$ python -q
>>> import numpy as np
>>> np.set_printoptions(precision=1, suppress=True, linewidth=140)
>>> def tidy(a):
...     return np.round(a, 1) + 0
... 
>>> E = np.loadtxt("out6.csv", delimiter=",")
>>> tidy(E)
array([[ 0.7,  0.2, -0.1,  0.4],
       [ 0.2,  0.1,  0.2,  0.2],
       [-0.1,  0.2,  0.9,  0.1],
       [ 0.4,  0.2,  0.1,  0.3]])
>>> evals, evecs = np.linalg.eigh(E)
>>> tidy(np.linalg.svd(E, compute_uv=False))
array([1., 1., 0., 0.])
>>> tidy(evecs.T @ evecs)
array([[1., 0., 0., 0.],
       [0., 1., 0., 0.],
       [0., 0., 1., 0.],
       [0., 0., 0., 1.]])
>>> np.unique(evals.round(6) + 0, return_counts=True)[1]
array([2, 2])
>>> tidy(evecs @ np.diag(evals) @ evecs.T)
array([[ 0.7,  0.2, -0.1,  0.4],
       [ 0.2,  0.1,  0.2,  0.2],
       [-0.1,  0.2,  0.9,  0.1],
       [ 0.4,  0.2,  0.1,  0.3]])
>>> print(tidy(evals.sum()), np.trace(E))
2.0 2.0
>>> tidy(evecs.T @ E @ evecs)
array([[0., 0., 0., 0.],
       [0., 0., 0., 0.],
       [0., 0., 1., 0.],
       [0., 0., 0., 1.]])
>>> tidy(np.linalg.eigvalsh(E + 5 * np.eye(4)))
array([5., 5., 6., 6.])
>>> (evals > 1e-8).sum(), (evals < -1e-8).sum()
(np.int64(2), np.int64(0))
>>> evals, evecs = np.linalg.eigh(E)
>>> x0 = np.array([-1, -3, -8, 4])
>>> tidy(evecs * np.abs(evals) @ evecs.T)
array([[ 0.7,  0.2, -0.1,  0.4],
       [ 0.2,  0.1,  0.2,  0.2],
       [-0.1,  0.2,  0.9,  0.1],
       [ 0.4,  0.2,  0.1,  0.3]])
>>> tidy(x0 @ E @ x0 / (x0 @ x0)), tidy(evals[0]), tidy(evals[-1])
(np.float64(0.7), np.float64(0.0), np.float64(1.0))
>>> W0 = np.loadtxt("data.csv", delimiter=",")
>>> W0
array([[ 1., -2., -1.,  0.],
       [ 7., -7., -3.,  1.],
       [ 8., -4., -8.,  2.],
       [11., -6., -7.,  0.]])
>>> x0 = np.array([1, 2, 3, 3])
>>> y = W0 @ x0
>>> c, lr = np.zeros(4), 1 / np.linalg.norm(W0, 2) ** 2
>>> for i in range(25):
...     c -= lr * W0.T @ (W0 @ c - y)
...     if i % 5 == 0: print(i, round(np.linalg.norm(W0 @ c - y), 1))
... 
0 3.4
5 3.3
10 3.3
15 3.2
20 3.2
>>> tidy(c)
array([-1. ,  0.6,  0.9,  0. ])
>>> x0 = np.array([3, 1, 2, 5])
>>> h1 = np.maximum(W0 @ x0, 0)
>>> print(h1)
[ 0. 13. 14. 13.]
>>> np.flatnonzero(h1 > 1e-9)
array([1, 2, 3])
>>> tidy(np.tanh(W0 @ x0))
array([-0.8,  1. ,  1. ,  1. ])
>>> W0 * (h1 > 1e-9)[:, None]
array([[ 0., -0., -0.,  0.],
       [ 7., -7., -3.,  1.],
       [ 8., -4., -8.,  2.],
       [11., -6., -7.,  0.]])
>>> x0 = np.array([5, 0, 3, 1])
>>> y = W0 @ x0
>>> print(y)
[ 2. 27. 18. 34.]
>>> tidy(np.linalg.solve(W0, y + W0[:, 3]))
array([5., 0., 3., 2.])
>>> tidy(np.linalg.solve(W0, W0[:, 2]))
array([0., 0., 1., 0.])
>>> tidy(np.linalg.solve(W0, y))
array([5., 0., 3., 1.])
>>> K = np.load("mat.npy")
>>> print(K)
[[-7.3  0.8  6.8]
 [-8.9  0.6  4.5]
 [ 8.9 -3.5 -2.9]
 [-5.  -8.5  1.6]
 [ 3.7 -8.5 -3.7]
 [-7.6  6.3  1.5]
 [ 6.7 -3.5 -6.5]
 [ 0.7 -9.7 -2.3]
 [ 4.4 -2.4  8.7]
 [-4.5  4.7 -7.6]
 [-8.  -5.1 -3.1]]
>>> def softmax(z):
...     e = np.exp(z - z.max(axis=-1, keepdims=True))
...     return e / e.sum(axis=-1, keepdims=True)
... 
>>> tidy(softmax(10 * K[1]))
array([0., 0., 1.])
>>> tidy(softmax(K[1] + -1))
array([0., 0., 1.])
>>> tidy(softmax(K).sum(axis=1))
array([1., 1., 1., 1., 1., 1., 1., 1., 1., 1., 1.])
>>> scores = K @ K.T / np.sqrt(3)
>>> tidy(softmax(scores + np.triu(np.full(scores.shape, -np.inf), 1)))
array([[1. , 0. , 0. , 0. , 0. , 0. , 0. , 0. , 0. , 0. , 0. ],
       [0.1, 0.9, 0. , 0. , 0. , 0. , 0. , 0. , 0. , 0. , 0. ],
       [0. , 0. , 1. , 0. , 0. , 0. , 0. , 0. , 0. , 0. , 0. ],
       [0. , 0. , 0. , 1. , 0. , 0. , 0. , 0. , 0. , 0. , 0. ],
       [0. , 0. , 0. , 0. , 1. , 0. , 0. , 0. , 0. , 0. , 0. ],
       [0. , 0. , 0. , 0. , 0. , 1. , 0. , 0. , 0. , 0. , 0. ],
       [0. , 0. , 0. , 0. , 0. , 0. , 1. , 0. , 0. , 0. , 0. ],
       [0. , 0. , 0. , 0. , 0. , 0. , 0. , 1. , 0. , 0. , 0. ],
       [0. , 0. , 0. , 0. , 0. , 0. , 0. , 0. , 1. , 0. , 0. ],
       [0. , 0. , 0. , 0. , 0. , 0. , 0. , 0. , 0. , 1. , 0. ],
       [0. , 0. , 0. , 0. , 0. , 0. , 0. , 0. , 0. , 0. , 1. ]])
>>> softmax(scores).round(6).argmax(axis=1)
array([ 0,  1,  2,  3,  4,  5,  6,  7,  8,  9, 10])
>>> B = K / np.linalg.norm(K, axis=1, keepdims=True)
>>> C2 = B @ B.T
>>> print(tidy(np.linalg.norm(B, axis=1)))
[1. 1. 1. 1. 1. 1. 1. 1. 1. 1. 1.]
>>> (C2 - 2 * np.eye(11)).round(6).argmax(axis=1)
array([ 1,  0,  6, 10,  7,  1,  2,  4,  0,  5,  3])
